$ python3 -q
>>> import numpy as np
>>> np.set_printoptions(precision=1, suppress=True, linewidth=120, floatmode="fixed")
>>> def tidy(a):
...     return np.round(a, 1) + 0
... 
>>> K = np.loadtxt("w.csv", delimiter=",")
>>> print(K)
[[-0.4 -0.1  0.3  0.4  0.0 -0.2 -0.1  0.0  0.0 -0.3 -0.1  0.2  0.4 -0.3  0.2]
 [-0.1  0.2  0.6  0.0  0.0 -0.4  0.1 -0.2 -0.1  0.0  0.4  0.0  0.0  0.3 -0.2]
 [-0.9  0.0 -1.7 -1.5 -0.7 -0.3 -3.9  3.2  2.1  0.4 -2.6  1.2  0.8 -0.2 -1.9]
 [-0.8 -0.3 -2.3 -2.8 -1.1 -0.5 -6.0  4.4  3.1  0.6 -3.8  1.4  1.3 -1.3 -2.5]
 [-0.4 -0.2 -2.6 -2.3 -1.2  0.0 -5.6  4.4  3.8  0.8 -4.2  1.2  1.3 -1.3 -2.6]
 [ 0.4  0.0 -0.1  0.0 -0.1 -0.1  0.1  0.3 -0.2 -0.3  0.1  0.0  0.6 -0.3  0.6]
 [ 0.1 -0.6  0.3 -0.4  0.4  0.5 -0.5 -0.1 -0.1 -0.5  0.1  0.2  0.1 -0.3  0.1]
 [ 0.1  0.2 -0.5 -0.3 -0.4 -0.6 -0.1  0.0 -0.3 -0.2 -0.3 -0.1 -0.1 -0.5  0.1]
 [ 0.2  0.1 -0.1  0.2 -0.3 -0.2  0.2  0.1 -0.1  0.5  0.2  0.4 -0.1 -0.3  0.0]
 [ 0.2  0.1  0.1  0.3 -0.4  0.1 -0.2 -0.2  0.2  0.4  0.2  0.1  0.3 -0.2  0.0]
 [ 0.3  0.3  0.1 -0.7  0.2  0.2  0.5 -0.3 -0.7  0.4  0.3 -0.6  0.0  0.4  0.3]
 [-0.4  0.1 -1.7 -1.4 -0.8 -0.7 -3.9  2.5  2.6  0.2 -2.2  1.4  0.4 -0.4 -2.3]
 [ 0.1  0.0  0.1  0.3 -0.1  0.1 -0.2  0.1 -0.1 -0.2 -0.7  0.0  0.0  0.4 -0.3]
 [ 0.1  0.1 -0.1  0.3 -0.2  0.2  0.1  0.2  0.3  0.3 -0.1 -0.1 -0.5 -0.4  0.1]
 [-0.9  0.2 -1.9 -2.5 -1.7 -0.6 -5.9  3.9  4.0  0.9 -4.0  1.1  1.2 -0.4 -2.7]
 [-1.0  0.8 -2.5 -2.4 -1.2 -0.7 -5.1  4.6  4.1  0.3 -3.9  2.3  1.2 -0.9 -3.1]
 [-0.7  0.3 -2.5 -2.3 -2.3 -0.6 -5.6  4.0  3.2  0.3 -4.1  1.5  1.4 -1.0 -2.8]
 [ 0.0  0.0  0.0 -0.4  0.1  0.3  0.1 -0.1 -0.3 -0.4  0.0 -0.1  0.2  0.3  0.0]
 [-0.6  0.0 -0.4 -0.5 -1.0 -0.5 -2.3  1.8  1.4 -0.1 -1.3  0.7  0.7 -0.2 -0.4]
 [-0.8  0.3 -1.6 -1.5 -1.1 -0.6 -3.8  3.3  2.3  0.8 -2.2  1.4  1.1 -0.3 -1.9]
 [-0.1  0.2 -0.9 -0.7 -0.6 -0.1 -2.4  1.6  1.5 -0.1 -1.6  0.0  0.4 -0.1 -1.1]
 [-0.7 -0.2 -1.8 -1.7 -0.8 -0.3 -3.7  2.4  1.8  0.5 -2.6  0.6  0.8 -0.6 -2.0]
 [ 0.2 -0.2 -1.1 -1.3 -0.8 -0.3 -2.3  1.1  1.2  0.3 -1.3  0.5  0.4  0.1 -1.0]
 [-0.6  0.3 -1.5 -1.9 -0.6 -0.7 -3.6  2.3  2.6  0.8 -3.0  0.8  1.0 -0.8 -1.8]
 [-0.6  0.2 -0.6 -0.5 -0.4  0.5 -1.9  1.0  0.8  0.2 -1.4  0.6  0.0 -0.3 -1.0]
 [-1.2  0.5 -2.3 -2.3 -2.0 -0.8 -6.0  3.7  3.7  0.6 -3.7  1.7  1.4 -0.6 -3.1]
 [-1.2  0.0 -2.3 -2.5 -1.3 -1.1 -5.7  4.3  3.9  0.8 -4.0  1.5  1.8 -0.7 -2.5]
 [-1.4 -0.1 -2.0 -2.6 -1.2 -0.9 -5.9  4.7  3.3  0.4 -3.9  1.8  1.0 -1.1 -2.9]
 [-0.6  0.4  0.1 -0.4  0.2 -0.4 -0.1  0.0 -0.4 -0.3  0.2 -0.2  0.0 -0.1  0.2]
 [-1.8  0.1 -2.8 -2.0 -1.1 -1.0 -6.0  3.9  3.4  0.3 -4.0  1.6  1.5 -0.3 -2.4]
 [ 0.4  0.2 -0.6 -1.1 -0.7 -0.1 -1.8  1.7  1.1  0.3 -1.2  0.5  0.4  0.4 -0.6]
 [-0.6  0.2 -0.7 -1.1 -0.3 -0.1 -1.5  1.3  0.6  0.3 -2.0  0.4  0.6 -0.2 -0.9]
 [-1.0  0.2 -1.7 -1.9 -1.0 -0.7 -3.5  2.7  2.6 -0.1 -2.9  0.7  0.8 -0.1 -2.0]
 [-1.0  0.2 -2.0 -2.8 -1.1 -1.0 -5.9  3.9  3.4  0.6 -4.1  1.7  1.3 -0.7 -2.9]
 [-0.1  0.2 -0.5 -0.2 -0.7 -0.5 -0.8  1.5  1.5  0.6 -1.4  0.4  0.5 -0.2 -0.6]
 [-0.2  0.7 -1.6 -1.3 -1.0 -0.4 -4.2  3.4  2.8  0.2 -2.8  1.2  0.9 -1.1 -1.4]
 [-0.5 -0.4 -1.5 -1.6 -0.7 -0.4 -3.7  2.8  3.0  0.4 -2.0  0.7  1.0 -1.0 -1.3]
 [-0.9  0.0 -1.7 -2.3 -1.5 -0.4 -6.0  4.1  3.2  0.8 -4.5  1.6  1.6 -0.7 -2.7]
 [-0.2  0.7 -0.7 -0.8 -0.5 -0.4 -1.8  1.7  1.8  0.2 -1.6  0.5  0.0 -0.3 -0.7]
 [-0.4  0.5 -2.5 -2.0 -1.5 -0.8 -5.5  3.9  3.8  0.8 -4.2  1.5  1.4 -1.0 -2.7]
 [-1.3  0.0 -2.0 -3.1 -2.3 -1.0 -5.7  4.5  3.5  0.7 -3.7  1.8  1.4 -0.9 -2.9]
 [ 0.0  0.2 -1.0 -1.0 -0.3 -0.5 -1.9  0.8  1.0  0.5 -0.9  0.7  0.4 -0.1 -1.3]
 [-0.7 -0.4 -1.8 -1.6 -1.0 -0.3 -4.2  3.0  2.0  0.8 -2.9  1.6  0.9 -0.6 -1.5]
 [ 0.1  0.1 -0.9 -1.5 -1.0 -0.1 -3.6  2.9  2.6  0.4 -2.1  1.0  1.2 -0.5 -1.8]
 [-0.1 -0.3  0.0 -0.2 -0.4  0.0 -0.3  0.2  0.2  0.2 -0.3  0.2 -0.1 -0.1  0.1]
 [-0.9  0.0 -2.6 -1.9 -1.3 -0.7 -5.6  4.0  3.8  0.6 -3.6  1.5  1.8 -0.8 -1.9]
 [ 0.4  0.0 -0.5  0.5  0.0  0.4 -0.1 -0.1  0.1  0.2  0.1  0.3 -0.1 -0.1 -0.1]
 [ 0.4  0.0 -0.1 -0.1 -0.3  0.0  0.1  0.3  0.1 -0.1 -0.4 -0.2 -0.4  0.0  0.3]
 [-0.4  0.3 -1.7 -1.5 -0.9 -0.3 -4.0  3.1  2.2  0.0 -2.2  1.1  1.2 -0.5 -1.4]
 [ 0.6  0.0 -0.1  0.3  0.2  0.0  0.0 -0.7 -0.3 -0.3  0.2  0.2  0.1  0.2 -0.1]]
>>> x = np.array([0, 1, 3, 2, 2, 3, 1, 3, 0, 0, 1, 2, 1, 3, 3])
>>> h1 = np.maximum(K @ x, 0)
>>> tidy(K.T @ h1)
array([ 0.7, -0.2,  1.1, -0.6,  0.5,  0.4,  0.1, -0.1, -1.6, -1.5,  0.4, -0.2,  1.9,  0.0,  1.3])
>>> tidy(h1)
array([1.3, 1.0, 0.0, 0.0, 0.0, 1.8, 1.0, 0.0, 0.0, 0.0, 1.0, 0.0, 0.7, 0.0, 0.0, 0.0, 0.0, 1.0, 0.0, 0.0, 0.0, 0.0,
       0.0, 0.0, 0.0, 0.0, 0.0, 0.0, 0.0, 0.0, 0.0, 0.0, 0.0, 0.0, 0.0, 0.0, 0.0, 0.0, 0.0, 0.0, 0.0, 0.0, 0.0, 0.0,
       0.0, 0.0, 0.3, 0.0, 0.0, 0.0])
